% ipython --no-banner

In [1]: import numpy as np

In [2]: import numpy.linalg as la

In [3]: np.set_printoptions(precision=2, suppress=True, linewidth=160)

In [4]: m1 = np.load("test17.npy")

In [5]: print(m1)
[[ 0  0  0  0]
 [ 0  0  0  0]
 [ 2 -3  0  0]
 [ 0  0  0  0]
 [-4  0  0  0]]

In [6]: # column 3 repeats column 2

In [7]: Y = np.array([[-1, 2, 1], [2, 1, 1]])

In [8]: W2 = np.kron(Y, m1)

In [9]: print(W2.shape)
(10, 12)

In [10]: print(la.matrix_rank(W2))
4

In [11]: print(np.round(la.norm(W2, 2), 2), round(la.norm(Y, 2) * la.norm(m1, 2), 2))
12.59 12.59

In [12]: E = np.array([[0.78, -1.93, 2.9], [-1.33, 4.18, 2.3]])

In [13]: print(E)
[[ 0.78 -1.93  2.9 ]
 [-1.33  4.18  2.3 ]]

In [14]: left, s, Vt = la.svd(E, full_matrices=False)

In [15]: print(np.allclose(left * s @ Vt, E))
True

In [16]: print(s)
[5.  3.5]

In [17]: print(s / s[0])
[1.  0.7]

In [18]: print(np.round(left.T @ E @ Vt.T, 2) + 0)
[[5.  0. ]
 [0.  3.5]]

In [19]: print(np.cumsum(s ** 2) / np.sum(s ** 2))
[0.67 1.  ]

In [20]: print(np.abs(left[:, 0]).round(6).argmax())
1

In [21]: vec = np.array([0, -2, 0])

In [22]: h1 = np.maximum(E @ vec, 0)

In [23]: print(np.tanh(E @ vec))
[ 1. -1.]

In [24]: print(E.T @ h1)
[ 3.01 -7.45 11.19]

In [25]: print(np.flatnonzero(h1 > 1e-9))
[0]

In [26]: Y = np.array([[2, 0], [1, 1], [1, 2]])

In [27]: F = np.tile(Y, (2, 3))

In [28]: print(F)
[[2 0 2 0 2 0]
 [1 1 1 1 1 1]
 [1 2 1 2 1 2]
 [2 0 2 0 2 0]
 [1 1 1 1 1 1]
 [1 2 1 2 1 2]]

In [29]: # rows 0 and 3 are equal

In [30]: left, s, Vt = la.svd(F)

In [31]: evecs = Vt[:(s > 1e-8).sum()]

In [32]: rng = np.random.default_rng(51)

In [33]: vec = F[5] + -2 * F[0] + rng.integers(2) * np.eye(6)[0]

In [34]: print(vec)
[-3.  2. -3.  2. -3.  2.]

In [35]: print(np.allclose(evecs.T @ evecs @ vec, vec))
True

In [36]: print(la.matrix_rank(np.vstack([F, vec])))
2

In [37]: data = np.loadtxt("dump.csv", delimiter=",")

In [38]: print(data)
[[ 0.  0.  1.  0.  0.]
 [ 0.  1.  0.  0.  0.]
 [ 2.  0.  3.  0.  0.]
 [ 0.  0.  0. -1. -2.]
 [ 0.  0.  0. -1.  1.]]

In [39]: z = rng.permutation(5)

In [40]: print(z)
[1 0 3 2 4]

In [41]: Y = data[z][:, z]

In [42]: print(np.diag(Y))
[ 1.  0. -1.  3.  1.]

In [43]: mat = np.load("layer11.npy")

In [44]: print(mat)
[[ 1 -1  1]
 [ 1  0  0]
 [ 1  1  1]
 [ 1  2  4]
 [ 1  3  9]]

In [45]: hat = mat @ la.solve(mat.T @ mat, mat.T)

In [46]: print(np.trace(hat))
3.0

In [47]: print(np.diag(hat))
[0.89 0.37 0.49 0.37 0.89]

In [48]: print(np.round(la.eigvalsh(hat), 2) + 0)
[0. 0. 1. 1. 1.]

In [49]: rank = la.matrix_rank(F)

In [50]: print(rank)
2

In [51]: N = la.svd(F)[2][rank:].T

In [52]: print(N.shape)
(6, 4)

In [53]: vec = np.array([5, 2, 1])

In [54]: y = mat @ vec

In [55]: print(la.solve(mat.T @ mat, mat.T @ y))
[5. 2. 1.]

In [56]: print(la.lstsq(mat, y)[0])
[5. 2. 1.]

In [57]: print(np.round(la.pinv(mat) @ mat, 2) + 0)
[[1. 0. 0.]
 [0. 1. 0.]
 [0. 0. 1.]]

In [58]: y = y + 0.05 * rng.normal(size=5)

In [59]: print(y)
[ 4.06  4.98  7.94 12.96 20.09]

In [60]: b, *_ = la.lstsq(mat, y)

In [61]: print([round(float(la.norm(la.solve(mat.T @ mat + lam * np.eye(3), mat.T @ y))), 2) for lam in (0, 1, 10, 100)])
[5.43, 4.16, 2.35, 1.25]

In [62]: print(b)
[4.97 1.94 1.03]

In [63]: W0 = np.load("case12.npy")

In [64]: print(W0)
[[ 0.  -0.4 14.   0.8]
 [ 1.1  0.8 26.   1.7]
 [-0.2  0.4 22.   0.2]
 [-0.9  0.  -8.  -0.1]]

In [65]: # column 2 dominates

In [66]: print(la.cond(W0) > 100)
False

In [67]: print(np.round(la.norm(W0, 2) / la.norm(W0), 2))
1.0

In [68]: hat = np.triu(np.array([[2, 3, 3, 1], [3, 3, 1, 1], [3, 3, 1, 1], [0, 1, 1, 0]]), 1) + np.eye(4)

In [69]: Y = hat @ W0 @ la.inv(hat)

In [70]: print(Y.round(2) + 0)
[[   1.8   -2.2  146.8 -140. ]
 [   0.     1.2   38.8  -38.2]
 [  -1.1    3.7   13.6  -16.1]
 [  -0.9    2.7   -8.     6.1]]

In [71]: print(np.round(np.trace(Y), 2), np.trace(W0))
22.7 22.7

In [72]: print(hat @ W0 - W0 @ hat)
[[  1.8   3.6 136.4  -8. ]
 [ -1.1  -2.9   9.9 -27.8]
 [ -0.9   0.6  -7.8 -22.3]
 [  0.    2.7   2.7   8.9]]

In [73]: u, r1 = E[0], E[1]

In [74]: print(round(u @ r1, 2))
-2.43

In [75]: p = (u @ r1) / (u @ u) * u

In [76]: print(np.round((r1 - p) @ u, 2))
-0.0

In [77]: print(round(float(la.norm(u + r1) ** 2 + la.norm(u - r1) ** 2), 2))
74.55

In [78]: print(np.kron(np.eye(2, dtype=int), W0))
[[ 0.  -0.4 14.   0.8  0.  -0.   0.   0. ]
 [ 1.1  0.8 26.   1.7  0.   0.   0.   0. ]
 [-0.2  0.4 22.   0.2 -0.   0.   0.   0. ]
 [-0.9  0.  -8.  -0.1 -0.   0.  -0.  -0. ]
 [ 0.  -0.   0.   0.   0.  -0.4 14.   0.8]
 [ 0.   0.   0.   0.   1.1  0.8 26.   1.7]
 [-0.   0.   0.   0.  -0.2  0.4 22.   0.2]
 [-0.   0.  -0.  -0.  -0.9  0.  -8.  -0.1]]

In [79]: print(np.poly(W0))
[  1.   -22.7   10.48 -30.74  26.94]

In [80]: print(la.eigvals(W0))
[22.29+0.j   -0.17+1.25j -0.17-1.25j  0.76+0.j  ]

In [81]: print(np.einsum("ij,ji->", W0, W0))
494.33

In [82]: print(round(float(la.det(W0[::-1])), 2))
26.94

In [83]: print(round(la.det(W0.T), 2))
26.94

In [84]: print(round(la.eigvals(W0).sum().real, 2))
22.7

In [85]: z = rng.permutation(4)

In [86]: print(z)
[1 3 0 2]

In [87]: Y = W0[z][:, z]

In [88]: print(np.diag(Y))
[ 0.8 -0.1  0.  22. ]

In [89]: A = np.array([[5.0, 1.0, 1.0, 1.0, 1.0],
    ...:     [1.0, 5.0, 1.0, 1.0, 1.0],
    ...:     [1.0, 1.0, 5.0, 1.0, 1.0],
    ...:     [1.0, 1.0, 1.0, 5.0, 1.0],
    ...:     [1.0, 1.0, 1.0, 1.0, 5.0]])

In [90]: print(A)
[[5. 1. 1. 1. 1.]
 [1. 5. 1. 1. 1.]
 [1. 1. 5. 1. 1.]
 [1. 1. 1. 5. 1.]
 [1. 1. 1. 1. 5.]]

In [91]: def softmax(z):
    ...:     e = np.exp(z - z.max(axis=-1, keepdims=True))
    ...:     return e / e.sum(axis=-1, keepdims=True)
    ...: 

In [92]: print(np.round(softmax(10 * A[0]), 2) + 0)
[1. 0. 0. 0. 0.]

In [93]: att = A @ A.T / np.sqrt(5)

In [94]: print(np.round(softmax(att + np.triu(np.full(att.shape, -np.inf), 1)), 2) + 0)
[[1. 0. 0. 0. 0.]
 [0. 1. 0. 0. 0.]
 [0. 0. 1. 0. 0.]
 [0. 0. 0. 1. 0.]
 [0. 0. 0. 0. 1.]]

In [95]: print(softmax(att).round(6).argmax(axis=1))
[0 1 2 3 4]
